% ipython --no-banner

In [1]: import numpy as np

In [2]: np.set_printoptions(precision=3, suppress=True, linewidth=100)

In [3]: rd = lambda a: np.round(a, 3) + 0

In [4]: rng = np.random.default_rng(424399)

In [5]: labels = rng.integers(0, 3, 6)

In [6]: m1 = np.triu((labels[:, None] == labels) & (rng.random((6, 6)) < 0.8), 1).astype(int)

In [7]: m1 += m1.T

In [8]: m1
Out[8]: 
array([[0, 0, 0, 0, 1, 1],
       [0, 0, 1, 0, 0, 0],
       [0, 1, 0, 0, 0, 0],
       [0, 0, 0, 0, 0, 0],
       [1, 0, 0, 0, 0, 1],
       [1, 0, 0, 0, 1, 0]])

In [9]: # splits into 3 blocks

In [10]: m1 @ m1
Out[10]: 
array([[2, 0, 0, 0, 1, 1],
       [0, 1, 0, 0, 0, 0],
       [0, 0, 1, 0, 0, 0],
       [0, 0, 0, 0, 0, 0],
       [1, 0, 0, 0, 2, 1],
       [1, 0, 0, 0, 1, 2]])

In [11]: np.flatnonzero(np.linalg.matrix_power((m1 != 0) + (m1.T != 0) + np.eye(6), 6)[4])
Out[11]: array([0, 4, 5])

In [12]: rank = np.linalg.matrix_rank(m1)

In [13]: print(rank)
5

In [14]: N = np.linalg.svd(m1)[2][rank:].T

In [15]: [int(np.linalg.matrix_rank(np.delete(m1, i, axis=0))) for i in range(6)]
Out[15]: [4, 4, 4, 5, 4, 4]

In [16]: np.linalg.matrix_rank(m1.T @ m1), np.linalg.matrix_rank(m1 @ m1.T)
Out[16]: (np.int64(5), np.int64(5))

In [17]: rd(m1 @ np.linalg.pinv(m1) @ m1)
Out[17]: 
array([[0., 0., 0., 0., 1., 1.],
       [0., 0., 1., 0., 0., 0.],
       [0., 1., 0., 0., 0., 0.],
       [0., 0., 0., 0., 0., 0.],
       [1., 0., 0., 0., 0., 1.],
       [1., 0., 0., 0., 1., 0.]])

In [18]: np.unique(m1.round(6), axis=0).shape
Out[18]: (6, 6)

In [19]: try:
    ...:     np.linalg.inv(m1)
    ...: except np.linalg.LinAlgError as e:
    ...:     print(repr(e))
    ...: 
LinAlgError('Singular matrix')

In [20]: B = m1 + rng.integers(-2, 3, (6, 5)) @ rng.integers(-2, 3, (5, 6))

In [21]: B
Out[21]: 
array([[-1,  1, -2,  0, -1, -1],
       [ 2, -3,  0, -1,  4, -3],
       [-7,  7,  7,  5,  1,  2],
       [-5,  5,  5,  3, -3,  4],
       [-3, -1,  6,  2, -4,  7],
       [-7,  9,  4,  6,  3, -2]])

In [22]: print(rd(np.linalg.svd(B - m1, compute_uv=False)))
[22.081 10.88   5.4    2.372  0.504  0.   ]

In [23]: print(np.linalg.matrix_rank(B - m1, tol=1e-8))
5

In [24]: B.inv()
---------------------------------------------------------------------------
AttributeError                            Traceback (most recent call last)
Cell In[24], line 1
----> 1 B.inv()

AttributeError: 'numpy.ndarray' object has no attribute 'inv'

In [25]: B @ B
Out[25]: 
array([[ 27, -26, -22, -19,   4, -11],
       [  6, -25,   3, -10, -36,  37],
       [-70,  63, 102,  57,  29,  23],
       [-54,  69,  58,  47,  45, -17],
       [-88, 119,  62,  71,  36, -16],
       [-28,   3,  82,  23,  11,  37]])

In [26]: rd(np.abs(np.linalg.eigvals(B)).max())
Out[26]: np.float64(13.808)

In [27]: rd(np.linalg.det(B))
Out[27]: np.float64(-428.0)

In [28]: (B - B.T) / 2
Out[28]: 
array([[ 0. , -0.5,  2.5,  2.5,  1. ,  3. ],
       [ 0.5,  0. , -3.5, -3. ,  2.5, -6. ],
       [-2.5,  3.5,  0. ,  0. , -2.5, -1. ],
       [-2.5,  3. ,  0. ,  0. , -2.5, -1. ],
       [-1. , -2.5,  2.5,  2.5,  0. ,  2. ],
       [-3. ,  6. ,  1. ,  1. , -2. ,  0. ]])

In [29]: np.allclose(B @ B.T, B.T @ B)
Out[29]: False

In [30]: np.linalg.matrix_power(B, 2)
Out[30]: 
array([[ 27, -26, -22, -19,   4, -11],
       [  6, -25,   3, -10, -36,  37],
       [-70,  63, 102,  57,  29,  23],
       [-54,  69,  58,  47,  45, -17],
       [-88, 119,  62,  71,  36, -16],
       [-28,   3,  82,  23,  11,  37]])

In [31]: print(np.allclose(B, B.T))
False

In [32]: assert B == B.T
---------------------------------------------------------------------------
ValueError                                Traceback (most recent call last)
Cell In[32], line 1
----> 1 assert B == B.T

ValueError: The truth value of an array with more than one element is ambiguous. Use a.any() or a.all()

In [33]: np.trace(B)
Out[33]: np.int64(0)

In [34]: q, _ = np.linalg.qr(np.array([[-0.7, -0.7, 0.6, 0.1, -0.4, -0.2],
    ...:     [1.6, -1.6, -0.9, -0.3, -0.8, 1.5],
    ...:     [-1.2, 0.1, 1.0, 1.3, -0.9, 1.7],
    ...:     [-1.5, 1.1, -0.3, -2.0, 2.2, -1.5],
    ...:     [0.7, 0.5, -0.1, -1.7, -0.5, 0.9],
    ...:     [0.3, 0.7, 2.2, 0.8, -1.0, 2.7]]))

In [35]: evecs, _ = np.linalg.qr(np.array([[-0.1, 0.5, -0.5, 0.8, -0.6],
    ...:     [0.3, -1.3, -1.2, -0.5, 0.0],
    ...:     [0.5, -1.5, -1.7, 0.7, 0.9],
    ...:     [0.3, -1.3, -0.8, -0.1, -1.3],
    ...:     [-0.9, 1.3, 2.2, -0.6, 0.0]]))

In [36]: s = 3 * 0.7 ** np.arange(5)

In [37]: E = q[:, :5] * s @ evecs[:5]

In [38]: rd(E)
Out[38]: 
array([[-0.599,  0.86 ,  1.054, -0.373,  0.286],
       [-0.548,  1.027, -1.409, -0.826, -0.476],
       [ 0.141,  0.246,  1.542,  0.04 , -0.045],
       [ 0.186, -0.649,  1.109,  0.25 ,  1.363],
       [ 0.486,  0.207, -1.022,  0.754,  0.272],
       [-0.533, -0.067, -0.268,  1.376, -0.424]])

In [39]: x0 = np.array([-1, 2, 0, 0, -1])

In [40]: h1 = np.maximum(E @ x0, 0)

In [41]: np.flatnonzero(h1 > 1e-9)
Out[41]: array([0, 1, 2, 5])

In [42]: print(rd(np.tanh(E @ x0)))
[ 0.966  0.996  0.377 -0.993 -0.331  0.677]

In [43]: print(rd(h1))
[2.034 3.078 0.396 0.    0.    0.823]
